% python3 -q
>>> import numpy as np
>>> np.set_printoptions(precision=1, suppress=True, linewidth=100)
>>> Q, _ = np.linalg.qr(np.array([[-0.6, -1.0, -0.9], [0.0, -0.8, -2.8], [0.5, -1.3, -0.1]]))
>>> ev = np.array([0, 4, 4])
>>> arr = Q @ np.diag(ev) @ Q.T
>>> arr.round(1) + 0
array([[1.6, 0. , 2. ],
       [0. , 4. , 0. ],
       [2. , 0. , 2.4]])
>>> E = np.array([[6.0, 1.0, 1.0, 1.0],
...     [1.0, 6.0, 1.0, 1.0],
...     [1.0, 1.0, 6.0, 1.0],
...     [1.0, 1.0, 1.0, 6.0]])
>>> np.fft.fft(E[0])
array([9.+0.j, 5.+0.j, 5.+0.j, 5.+0.j])
>>> np.allclose(E @ E.T, E.T @ E)
True
>>> (E @ E)[0]
array([39., 14., 14., 14.])
>>> f, v = E[1], E[2]
>>> f @ f
np.float64(39.0)
>>> pr = (f @ v) / (f @ f) * f
>>> np.outer(f, v)
array([[ 1.,  1.,  6.,  1.],
       [ 6.,  6., 36.,  6.],
       [ 1.,  1.,  6.,  1.],
       [ 1.,  1.,  6.,  1.]])
>>> np.linalg.matrix_rank(np.outer(f, v))
np.int64(1)
>>> v - pr
array([ 0.6, -1.2,  5.6,  0.6])
>>> print(np.round(np.linalg.norm(f + v) ** 2 + np.linalg.norm(f - v) ** 2, 1))
156.0
>>> ev, vecs = np.linalg.eig(E)
>>> print(np.round(E @ vecs[:, 0] - ev[0] * vecs[:, 0], 1) + 0)
[0. 0. 0. 0.]
>>> ev
array([5., 9., 5., 5.])
>>> print(np.sort(np.linalg.eigvals(E.T)))
[5. 5. 5. 9.]
>>> np.sort(np.linalg.eigvals(np.linalg.inv(E)))
array([0.1, 0.2, 0.2, 0.2])
>>> print(np.sort(np.linalg.eigvals(E @ E)))
[25. 25. 25. 81.]
>>> np.round(np.prod(ev), 1)
np.float64(1125.0)
>>> ev, vecs = np.linalg.eigh(E)
>>> x0 = np.array([0, 0, 3, 1])
>>> vecs * np.maximum(ev, 0) @ vecs.T
array([[6., 1., 1., 1.],
       [1., 6., 1., 1.],
       [1., 1., 6., 1.],
       [1., 1., 1., 6.]])
>>> print(np.abs(E).sum(axis=1).max(), round(np.abs(ev).max(), 1))
9.0 9.0
>>> x0 @ E @ x0
np.float64(66.0)
>>> (np.sign(vecs[:, -1].round(6)) == np.sign(vecs[0, -1].round(6))).astype(int)
array([1, 1, 1, 1])
>>> print(vecs * np.sqrt(ev) @ vecs.T)
[[2.4 0.2 0.2 0.2]
 [0.2 2.4 0.2 0.2]
 [0.2 0.2 2.4 0.2]
 [0.2 0.2 0.2 2.4]]
>>> G = E.T @ E
>>> np.diag(G)
array([39., 39., 39., 39.])
>>> print(np.linalg.eigvalsh(G)[::-1])
[81. 25. 25. 25.]
>>> X = np.load("layer19.npy")
>>> X
array([[ 2,  3,  4,  5,  6],
       [ 7,  8,  9, 10, 11],
       [12, 13, 14, 15, 16],
       [17, 18, 19, 20, 21]])
>>> rank = np.linalg.matrix_rank(X)
>>> print(rank)
2
>>> ns = np.linalg.svd(X)[2][rank:].T
>>> [int(np.linalg.matrix_rank(X[:i])) for i in range(1, len(X) + 1)]
[1, 2, 2, 2]
>>> np.round(X @ ns, 1) + 0
array([[0., 0., 0.],
       [0., 0., 0.],
       [0., 0., 0.],
       [0., 0., 0.]])
>>> np.round(ns @ ns.T, 1) + 0
array([[ 0.4, -0.4, -0.2,  0. ,  0.2],
       [-0.4,  0.7, -0.2, -0.1,  0. ],
       [-0.2, -0.2,  0.8, -0.2, -0.2],
       [ 0. , -0.1, -0.2,  0.7, -0.4],
       [ 0.2,  0. , -0.2, -0.4,  0.4]])
>>> W0 = np.loadtxt("a.csv", delimiter=",")
>>> W0
array([[9., 2., 4., 2., 0.],
       [2., 6., 2., 1., 0.],
       [4., 2., 9., 2., 0.],
       [2., 1., 2., 6., 0.],
       [0., 0., 0., 0., 5.]])
>>> P = np.triu(np.array([[0, 1, 0, 2, -2],
...     [1, 2, 2, 1, -1],
...     [1, 2, -1, 1, 2],
...     [1, 1, -1, -2, 1],
...     [-1, -2, 2, 0, 1]]), 1) + np.eye(5)
>>> out = P @ W0 @ np.linalg.inv(P)
>>> print(P @ W0 - W0 @ P)
[[  6.  -1.   2. -11.   0.]
 [ 10.   3.   8.  -2.   0.]
 [  2.  -3.  -2. -13.   0.]
 [  0.  -2.  -2.  -7.   0.]
 [  0.   0.   0.   0.   0.]]
>>> print(np.poly(out))
[    1.   -35.   450. -2750.  8125. -9375.]
>>> J = np.loadtxt("case7.csv", delimiter=",")
>>> J.round(1) + 0
array([[ 0. ,  3.9],
       [ 0. ,  0.1],
       [ 0.3, -4.1],
       [-0.1,  3.9],
       [-0.2, 12. ]])
>>> P = J @ np.linalg.solve(J.T @ J, J.T)
>>> print(np.round(P @ J[:, 0], 1) + 0)
[ 0.   0.   0.3 -0.1 -0.2]
>>> np.round((np.eye(5) - P) @ J, 1) + 0
array([[0., 0.],
       [0., 0.],
       [0., 0.],
       [0., 0.],
       [0., 0.]])
>>> np.round(np.linalg.eigvalsh(P), 1) + 0
array([0., 0., 0., 1., 1.])
>>> print(P.round(1) + 0)
[[ 0.3  0.   0.3  0.   0.3]
 [ 0.   0.   0.   0.   0. ]
 [ 0.3  0.   0.8 -0.2 -0.1]
 [ 0.   0.  -0.2  0.1  0.2]
 [ 0.3  0.  -0.1  0.2  0.8]]
>>> f, v = J[0], J[1]
>>> round(f @ v, 1)
np.float64(0.6)
>>> pr = (f @ v) / (f @ f) * f
>>> round(np.linalg.norm(f + v) ** 2 + np.linalg.norm(f - v) ** 2, 1)
np.float64(30.0)
>>> pr.round(1) + 0
array([0. , 0.1])
>>> np.round(v - pr, 1) + 0
array([0., 0.])
>>> np.round(np.outer(f, v), 1) + 0
array([[0. , 0. ],
       [0. , 0.6]])
>>> U, s, Vt = np.linalg.svd(J)
>>> s
array([13.8,  0.2])
>>> out = U[:, :1] @ np.diag(s[:1]) @ Vt[:1]
>>> np.linalg.matrix_rank(J, rtol=0.05)
np.int64(1)
>>> np.round(np.abs(J - out).max(), 1)
np.float64(0.2)
>>> Q, _ = np.linalg.qr(np.array([[1.0, 0.2], [0.1, -0.6], [0.5, -0.3], [-0.6, -0.2]]))
>>> data = Q @ Q.T
>>> data
array([[ 0.7, -0.1,  0.2, -0.4],
       [-0.1,  0.7,  0.4,  0.1],
       [ 0.2,  0.4,  0.4, -0.1],
       [-0.4,  0.1, -0.1,  0.3]])
>>> np.round(np.sort(np.abs(np.linalg.eigvals(data))), 1) + 0
array([0., 0., 1., 1.])
>>> np.allclose(data @ data.T, data.T @ data)
True
>>> f, v = data[3], data[2]
>>> round(f @ f, 1)
np.float64(0.3)
>>> pr = (f @ v) / (f @ f) * f
>>> print(np.linalg.matrix_rank(np.outer(f, v)))
1
>>> print(np.round(np.linalg.norm(f + v) ** 2 + np.linalg.norm(f - v) ** 2, 1))
1.3
